$ python -q
>>> import numpy as np
>>> import numpy.linalg as la
>>> np.set_printoptions(precision=2, suppress=True, linewidth=100)
>>> r0 = np.array([-3, -3, 2, 1, -3, -3, 2, -1, 2, -1, -2])
>>> K = np.array([np.roll(r0, i) for i in range(11)])
>>> print(K)
[[-3 -3  2  1 -3 -3  2 -1  2 -1 -2]
 [-2 -3 -3  2  1 -3 -3  2 -1  2 -1]
 [-1 -2 -3 -3  2  1 -3 -3  2 -1  2]
 [ 2 -1 -2 -3 -3  2  1 -3 -3  2 -1]
 [-1  2 -1 -2 -3 -3  2  1 -3 -3  2]
 [ 2 -1  2 -1 -2 -3 -3  2  1 -3 -3]
 [-3  2 -1  2 -1 -2 -3 -3  2  1 -3]
 [-3 -3  2 -1  2 -1 -2 -3 -3  2  1]
 [ 1 -3 -3  2 -1  2 -1 -2 -3 -3  2]
 [ 2  1 -3 -3  2 -1  2 -1 -2 -3 -3]
 [-3  2  1 -3 -3  2 -1  2 -1 -2 -3]]
>>> print(K.sum(axis=1))
[-9 -9 -9 -9 -9 -9 -9 -9 -9 -9 -9]
>>> np.zeros(11, 11)
Traceback (most recent call last):
  File "<python-input-7>", line 1, in <module>
    np.zeros(11, 11)
    ~~~~~~~~^^^^^^^^
TypeError: Cannot interpret '11' as a data type
>>> print(K.mean(axis=0))
[-0.82 -0.82 -0.82 -0.82 -0.82 -0.82 -0.82 -0.82 -0.82 -0.82 -0.82]
>>> print(np.count_nonzero(K))
121
>>> print(np.abs(K).max())
3
>>> K[:, 11]
Traceback (most recent call last):
  File "<python-input-11>", line 1, in <module>
    K[:, 11]
    ~^^^^^^^
IndexError: index 11 is out of bounds for axis 1 with size 11
>>> print(np.sort(np.abs(np.fft.fft(K[0]))), np.sort(la.svd(K, compute_uv=False)))
[ 4.03  4.03  5.85  5.85  6.08  6.08  7.46  7.46  9.   10.9  10.9 ] [ 4.03  4.03  5.85  5.85  6.08  6.08  7.46  7.46  9.   10.9  10.9 ]
>>> print(K @ np.ones(11))
[-9. -9. -9. -9. -9. -9. -9. -9. -9. -9. -9.]
>>> print(K @ (-1.0) ** np.arange(11))
[  5.  -9.   7.  -3.   1.   3.  -9.   3.  -1.   5. -11.]
>>> print((K @ K)[0])
[ 15   6 -17   9  20  38  -5 -31   9  16  21]
>>> B = la.inv(K)
>>> print(np.round(la.cond(K), 2))
2.71
>>> print(np.round(la.slogdet(K)[0], 2))
-1.0
>>> print((np.abs(B) > 1e-9).astype(int))
[[1 1 1 1 1 1 1 1 1 1 1]
 [1 1 1 1 1 1 1 1 1 1 1]
 [1 1 1 1 1 1 1 1 1 1 1]
 [1 1 1 1 1 1 1 1 1 1 1]
 [1 1 1 1 1 1 1 1 1 1 1]
 [1 1 1 1 1 1 1 1 1 1 1]
 [1 1 1 1 1 1 1 1 1 1 1]
 [1 1 1 1 1 1 1 1 1 1 1]
 [1 1 1 1 1 1 1 1 1 1 1]
 [1 1 1 1 1 1 1 1 1 1 1]
 [1 1 1 1 1 1 1 1 1 1 1]]
>>> print(np.round(K @ B, 2) + 0)
[[1. 0. 0. 0. 0. 0. 0. 0. 0. 0. 0.]
 [0. 1. 0. 0. 0. 0. 0. 0. 0. 0. 0.]
 [0. 0. 1. 0. 0. 0. 0. 0. 0. 0. 0.]
 [0. 0. 0. 1. 0. 0. 0. 0. 0. 0. 0.]
 [0. 0. 0. 0. 1. 0. 0. 0. 0. 0. 0.]
 [0. 0. 0. 0. 0. 1. 0. 0. 0. 0. 0.]
 [0. 0. 0. 0. 0. 0. 1. 0. 0. 0. 0.]
 [0. 0. 0. 0. 0. 0. 0. 1. 0. 0. 0.]
 [0. 0. 0. 0. 0. 0. 0. 0. 1. 0. 0.]
 [0. 0. 0. 0. 0. 0. 0. 0. 0. 1. 0.]
 [0. 0. 0. 0. 0. 0. 0. 0. 0. 0. 1.]]
>>> print(B.round(2) + 0)
[[-0.05 -0.03 -0.02  0.06 -0.02  0.09 -0.01 -0.03  0.    0.   -0.09]
 [-0.09 -0.05 -0.03 -0.02  0.06 -0.02  0.09 -0.01 -0.03  0.    0.  ]
 [ 0.   -0.09 -0.05 -0.03 -0.02  0.06 -0.02  0.09 -0.01 -0.03  0.  ]
 [ 0.    0.   -0.09 -0.05 -0.03 -0.02  0.06 -0.02  0.09 -0.01 -0.03]
 [-0.03  0.    0.   -0.09 -0.05 -0.03 -0.02  0.06 -0.02  0.09 -0.01]
 [-0.01 -0.03  0.    0.   -0.09 -0.05 -0.03 -0.02  0.06 -0.02  0.09]
 [ 0.09 -0.01 -0.03  0.    0.   -0.09 -0.05 -0.03 -0.02  0.06 -0.02]
 [-0.02  0.09 -0.01 -0.03  0.    0.   -0.09 -0.05 -0.03 -0.02  0.06]
 [ 0.06 -0.02  0.09 -0.01 -0.03  0.    0.   -0.09 -0.05 -0.03 -0.02]
 [-0.02  0.06 -0.02  0.09 -0.01 -0.03  0.    0.   -0.09 -0.05 -0.03]
 [-0.03 -0.02  0.06 -0.02  0.09 -0.01 -0.03  0.    0.   -0.09 -0.05]]
>>> print(B.sum(axis=1))
[-0.11 -0.11 -0.11 -0.11 -0.11 -0.11 -0.11 -0.11 -0.11 -0.11 -0.11]
>>> print(np.count_nonzero(B))
121
>>> print(np.round(B - B[0], 2) + 0)
[[ 0.    0.    0.    0.    0.    0.    0.    0.    0.    0.    0.  ]
 [-0.04 -0.02 -0.01 -0.08  0.08 -0.11  0.11  0.02 -0.03  0.    0.09]
 [ 0.06 -0.06 -0.03 -0.09 -0.01 -0.04  0.    0.13 -0.02 -0.03  0.09]
 [ 0.06  0.03 -0.07 -0.11 -0.02 -0.12  0.07  0.01  0.09 -0.02  0.06]
 [ 0.02  0.03  0.03 -0.15 -0.04 -0.13 -0.01  0.09 -0.02  0.09  0.08]
 [ 0.04  0.    0.03 -0.06 -0.08 -0.15 -0.02  0.01  0.06 -0.02  0.19]
 [ 0.15  0.02 -0.01 -0.06  0.02 -0.19 -0.04  0.   -0.03  0.06  0.08]
 [ 0.04  0.13  0.01 -0.09  0.02 -0.09 -0.08 -0.02 -0.03 -0.03  0.15]
 [ 0.11  0.02  0.12 -0.07 -0.01 -0.09  0.02 -0.06 -0.06 -0.03  0.07]
 [ 0.03  0.09  0.01  0.04  0.   -0.13  0.02  0.03 -0.09 -0.06  0.06]
 [ 0.02  0.01  0.08 -0.08  0.11 -0.11 -0.02  0.03  0.   -0.09  0.04]]
>>> print(B.mean(axis=0))
[-0.01 -0.01 -0.01 -0.01 -0.01 -0.01 -0.01 -0.01 -0.01 -0.01 -0.01]
>>> la.rank(B)
Traceback (most recent call last):
  File "<python-input-26>", line 1, in <module>
    la.rank(B)
    ^^^^^^^
AttributeError: module 'numpy.linalg' has no attribute 'rank'
>>> print(la.matrix_rank(B))
11
>>> np.zeros(11, 11)
Traceback (most recent call last):
  File "<python-input-28>", line 1, in <module>
    np.zeros(11, 11)
    ~~~~~~~~^^^^^^^^
TypeError: Cannot interpret '11' as a data type
>>> print(np.round(la.norm(B), 2))
0.55
>>> A = np.loadtxt("case10.csv", delimiter=",")
>>> print(A)
[[ 1.    0.    0.    0.    0.    0.    0.    0.    0.  ]
 [ 0.    1.    0.    0.    0.    0.    0.    0.    0.  ]
 [ 0.    0.    1.    0.    0.    0.    0.    0.    0.  ]
 [ 0.    0.    0.    1.    0.    0.    0.    0.    0.  ]
 [ 0.    0.    0.    0.    1.    0.    0.    0.    0.  ]
 [ 0.    0.    0.    0.    0.    1.    0.    0.    0.  ]
 [ 0.    0.    0.    0.    0.    0.    0.81  0.   -0.59]
 [ 0.    0.    0.    0.    0.    0.    0.    1.    0.  ]
 [ 0.    0.    0.    0.    0.    0.    0.59  0.    0.81]]
>>> print(la.pinv(A))
[[ 1.    0.    0.    0.    0.    0.    0.    0.    0.  ]
 [ 0.    1.    0.    0.    0.    0.    0.    0.    0.  ]
 [ 0.    0.    1.    0.    0.    0.    0.    0.    0.  ]
 [ 0.    0.    0.    1.    0.    0.    0.    0.    0.  ]
 [ 0.    0.    0.    0.    1.    0.    0.    0.    0.  ]
 [ 0.    0.    0.    0.    0.    1.    0.    0.    0.  ]
 [ 0.    0.    0.    0.    0.    0.    0.81  0.    0.59]
 [ 0.    0.    0.    0.    0.    0.    0.    1.    0.  ]
 [ 0.    0.    0.    0.    0.    0.   -0.59  0.    0.81]]
